>>> import numpy as np
>>> import numpy.linalg as la
>>> np.set_printoptions(suppress=True, linewidth=120)
>>> A = np.load("layer13.npy")
>>> A.round(2)
array([[ 1.  ,  0.  ,  0.  ,  0.  ,  0.  ,  0.  ,  0.  ],
       [ 0.  ,  1.  ,  0.  ,  0.  ,  0.  ,  0.  ,  0.  ],
       [ 0.  ,  0.  ,  1.  ,  0.  ,  0.  ,  0.  ,  0.  ],
       [ 0.  ,  0.  ,  0.  ,  1.  ,  0.  ,  0.  ,  0.  ],
       [ 0.  ,  0.  ,  0.  ,  0.  ,  0.31,  0.95,  0.  ],
       [ 0.  ,  0.  ,  0.  ,  0.  , -0.95,  0.31,  0.  ],
       [ 0.  ,  0.  ,  0.  ,  0.  ,  0.  ,  0.  ,  1.  ]])
>>> np.round(la.pinv(A), 2)
array([[ 1.  ,  0.  ,  0.  ,  0.  ,  0.  ,  0.  ,  0.  ],
       [ 0.  ,  1.  ,  0.  ,  0.  ,  0.  ,  0.  ,  0.  ],
       [ 0.  ,  0.  ,  1.  ,  0.  ,  0.  ,  0.  ,  0.  ],
       [ 0.  ,  0.  ,  0.  ,  1.  ,  0.  ,  0.  ,  0.  ],
       [ 0.  ,  0.  ,  0.  ,  0.  ,  0.31, -0.95,  0.  ],
       [ 0.  ,  0.  ,  0.  ,  0.  ,  0.95,  0.31,  0.  ],
       [ 0.  ,  0.  ,  0.  ,  0.  ,  0.  ,  0.  ,  1.  ]])
>>> np.round(la.svd(A, compute_uv=False), 2)
array([1., 1., 1., 1., 1., 1., 1.])
>>> np.round(la.norm(A, axis=0), 2)
array([1., 1., 1., 1., 1., 1., 1.])
>>> np.round(A.T @ A, 2) + 0
array([[1., 0., 0., 0., 0., 0., 0.],
       [0., 1., 0., 0., 0., 0., 0.],
       [0., 0., 1., 0., 0., 0., 0.],
       [0., 0., 0., 1., 0., 0., 0.],
       [0., 0., 0., 0., 1., 0., 0.],
       [0., 0., 0., 0., 0., 1., 0.],
       [0., 0., 0., 0., 0., 0., 1.]])
>>> Y = la.inv(A)
>>> np.allclose(Y, A.T)
True
>>> np.round(la.det(A) * la.det(Y), 2)
np.float64(1.0)
>>> np.round(la.inv(Y), 2)
array([[ 1.  ,  0.  ,  0.  ,  0.  ,  0.  ,  0.  ,  0.  ],
       [ 0.  ,  1.  ,  0.  ,  0.  ,  0.  ,  0.  ,  0.  ],
       [ 0.  ,  0.  ,  1.  ,  0.  ,  0.  ,  0.  ,  0.  ],
       [ 0.  ,  0.  ,  0.  ,  1.  ,  0.  ,  0.  ,  0.  ],
       [ 0.  ,  0.  ,  0.  ,  0.  ,  0.31,  0.95,  0.  ],
       [-0.  , -0.  , -0.  , -0.  , -0.95,  0.31, -0.  ],
       [ 0.  ,  0.  ,  0.  ,  0.  ,  0.  ,  0.  ,  1.  ]])
>>> vec = np.array([1, -3, 2, 2, -2, 3, -1])
>>> target = A @ vec
>>> b, lr = np.zeros(7), 1 / la.norm(A, 2) ** 2
>>> for i in range(30):
...     b -= lr * A.T @ (A @ b - target)
...     if i % 10 == 0: print(i, round(la.norm(A @ b - target), 2))
... 
0 0.0
10 0.0
20 0.0
>>> round(float(la.cond(A)), 2)
1.0
>>> rng = np.random.default_rng(6)
>>> z = rng.permutation(7)
>>> z
array([2, 3, 0, 5, 4, 1, 6])
>>> Y = A[z][:, z]
>>> Y.round(2)
array([[ 1.  ,  0.  ,  0.  ,  0.  ,  0.  ,  0.  ,  0.  ],
       [ 0.  ,  1.  ,  0.  ,  0.  ,  0.  ,  0.  ,  0.  ],
       [ 0.  ,  0.  ,  1.  ,  0.  ,  0.  ,  0.  ,  0.  ],
       [ 0.  ,  0.  ,  0.  ,  0.31, -0.95,  0.  ,  0.  ],
       [ 0.  ,  0.  ,  0.  ,  0.95,  0.31,  0.  ,  0.  ],
       [ 0.  ,  0.  ,  0.  ,  0.  ,  0.  ,  1.  ,  0.  ],
       [ 0.  ,  0.  ,  0.  ,  0.  ,  0.  ,  0.  ,  1.  ]])
>>> print(np.allclose(Y, A))
False
>>> np.round(np.diag(Y), 2)
array([1.  , 1.  , 1.  , 0.31, 0.31, 1.  , 1.  ])
>>> m1 = np.loadtxt("x.csv", delimiter=",")
>>> m1
array([[ 1., -2., -6.,  6., -4., -4., -2.,  2.,  6., -4.,  2., -6.],
       [-2., -2.,  3., -3.,  2.,  2.,  1., -1., -3.,  2., -1.,  3.],
       [-6.,  3.,  6., -9.,  6.,  6.,  3., -3., -9.,  6., -3.,  9.],
       [ 6., -3., -9.,  6., -6., -6., -3.,  3.,  9., -6.,  3., -9.],
       [-4.,  2.,  6., -6.,  1.,  4.,  2., -2., -6.,  4., -2.,  6.],
       [-4.,  2.,  6., -6.,  4.,  1.,  2., -2., -6.,  4., -2.,  6.],
       [-2.,  1.,  3., -3.,  2.,  2., -2., -1., -3.,  2., -1.,  3.],
       [ 2., -1., -3.,  3., -2., -2., -1., -2.,  3., -2.,  1., -3.],
       [ 6., -3., -9.,  9., -6., -6., -3.,  3.,  6., -6.,  3., -9.],
       [-4.,  2.,  6., -6.,  4.,  4.,  2., -2., -6.,  1., -2.,  6.],
       [ 2., -1., -3.,  3., -2., -2., -1.,  1.,  3., -2., -2., -3.],
       [-6.,  3.,  9., -9.,  6.,  6.,  3., -3., -9.,  6., -3.,  6.]])
>>> Y = m1[0, 0] * m1[1:] - np.outer(m1[1:, 0], m1[0])
>>> Y
array([[  0.,  -6.,  -9.,   9.,  -6.,  -6.,  -3.,   3.,   9.,  -6.,   3.,  -9.],
       [  0.,  -9., -30.,  27., -18., -18.,  -9.,   9.,  27., -18.,   9., -27.],
       [  0.,   9.,  27., -30.,  18.,  18.,   9.,  -9., -27.,  18.,  -9.,  27.],
       [  0.,  -6., -18.,  18., -15., -12.,  -6.,   6.,  18., -12.,   6., -18.],
       [  0.,  -6., -18.,  18., -12., -15.,  -6.,   6.,  18., -12.,   6., -18.],
       [  0.,  -3.,  -9.,   9.,  -6.,  -6.,  -6.,   3.,   9.,  -6.,   3.,  -9.],
       [  0.,   3.,   9.,  -9.,   6.,   6.,   3.,  -6.,  -9.,   6.,  -3.,   9.],
       [  0.,   9.,  27., -27.,  18.,  18.,   9.,  -9., -30.,  18.,  -9.,  27.],
       [  0.,  -6., -18.,  18., -12., -12.,  -6.,   6.,  18., -15.,   6., -18.],
       [  0.,   3.,   9.,  -9.,   6.,   6.,   3.,  -3.,  -9.,   6.,  -6.,   9.],
       [  0.,  -9., -27.,  27., -18., -18.,  -9.,   9.,  27., -18.,   9., -30.]])
>>> la.matrix_rank(Y), la.matrix_rank(m1)
(np.int64(11), np.int64(12))
